$ python3 -q
>>> import numpy as np
>>> np.set_printoptions(precision=1, suppress=True, linewidth=140, legacy="1.25")
>>> def rd(a):
...     return np.round(a, 1) + 0
... 
>>> F, _ = np.linalg.qr(np.array([[-1.1, 0.4, -1.1, 1.3, -0.1, -2.0, -0.8],
...     [-1.2, -0.2, -0.9, 2.2, 0.0, -1.2, -0.5],
...     [-0.2, 0.3, -0.7, 1.5, 0.7, 1.7, -0.3],
...     [1.4, 0.3, 1.0, 1.1, 0.8, 0.0, -1.3],
...     [0.5, 1.2, 0.2, 0.2, -0.7, 0.8, -0.3],
...     [0.1, 0.8, -1.5, 0.5, -1.2, 0.0, -0.7],
...     [0.5, -1.1, 0.5, -0.4, -0.3, -1.3, -0.4]]))
>>> rd(F)
array([[-0.5,  0.2,  0. , -0.2,  0. , -0.7,  0.4],
       [-0.5, -0.1,  0. , -0.6, -0.4,  0.3, -0.4],
       [-0.1,  0.2, -0.3, -0.4,  0.6,  0.5,  0.5],
       [ 0.6,  0.1,  0. , -0.7,  0.1, -0.4, -0.2],
       [ 0.2,  0.6,  0.3,  0. , -0.5,  0.3,  0.4],
       [ 0. ,  0.4, -0.8,  0.2, -0.2, -0.1, -0.2],
       [ 0.2, -0.6, -0.3, -0.1, -0.5,  0. ,  0.5]])
>>> rd(np.linalg.pinv(F))
array([[-0.5, -0.5, -0.1,  0.6,  0.2,  0. ,  0.2],
       [ 0.2, -0.1,  0.2,  0.1,  0.6,  0.4, -0.6],
       [ 0. ,  0. , -0.3,  0. ,  0.3, -0.8, -0.3],
       [-0.2, -0.6, -0.4, -0.7,  0. ,  0.2, -0.1],
       [ 0. , -0.4,  0.6,  0.1, -0.5, -0.2, -0.5],
       [-0.7,  0.3,  0.5, -0.4,  0.3, -0.1,  0. ],
       [ 0.4, -0.4,  0.5, -0.2,  0.4, -0.2,  0.5]])
>>> rd(np.linalg.norm(F, axis=0))
array([1., 1., 1., 1., 1., 1., 1.])
>>> u = np.array([-3, 0, 1, -3, 3, -2, 3])
>>> out = F + np.outer(u, np.eye(7)[4])
>>> np.linalg.matrix_rank(out - F)
1
>>> np.linalg.matrix_rank(np.linalg.inv(out) - np.linalg.inv(F), tol=1e-8)
1
>>> rd(out)
array([[-0.5,  0.2,  0. , -0.2, -3. , -0.7,  0.4],
       [-0.5, -0.1,  0. , -0.6, -0.4,  0.3, -0.4],
       [-0.1,  0.2, -0.3, -0.4,  1.6,  0.5,  0.5],
       [ 0.6,  0.1,  0. , -0.7, -2.9, -0.4, -0.2],
       [ 0.2,  0.6,  0.3,  0. ,  2.5,  0.3,  0.4],
       [ 0. ,  0.4, -0.8,  0.2, -2.2, -0.1, -0.2],
       [ 0.2, -0.6, -0.3, -0.1,  2.5,  0. ,  0.5]])
>>> rd(np.linalg.norm(F, axis=0))
array([1., 1., 1., 1., 1., 1., 1.])
>>> rd(np.linalg.norm(F[6], 1)), rd(np.linalg.norm(F[6], np.inf))
(2.3, 0.6)
>>> rd(np.linalg.norm(F, "nuc"))
7.0
>>> rd(np.linalg.norm(F) ** 2 / np.linalg.norm(F, 2) ** 2)
7.0
>>> rd(F[6] @ F[0])
0.0
>>> rng = np.random.default_rng(151)
>>> out = F + rng.integers(-2, 3, (7, 1)) @ rng.integers(-2, 3, (1, 7))
>>> rd(out)
array([[ 0.5,  0.2,  0. , -2.2,  0. , -2.7, -1.6],
       [-0.5, -0.1,  0. , -0.6, -0.4,  0.3, -0.4],
       [ 1.9,  0.2, -0.3, -4.4,  0.6, -3.5, -3.5],
       [-0.4,  0.1,  0. ,  1.3,  0.1,  1.6,  1.8],
       [ 2.2,  0.6,  0.3, -4. , -0.5, -3.7, -3.6],
       [ 1. ,  0.4, -0.8, -1.8, -0.2, -2.1, -2.2],
       [-0.8, -0.6, -0.3,  1.9, -0.5,  2. ,  2.5]])
>>> np.linalg.matrix_rank(out - F, tol=1e-8)
1
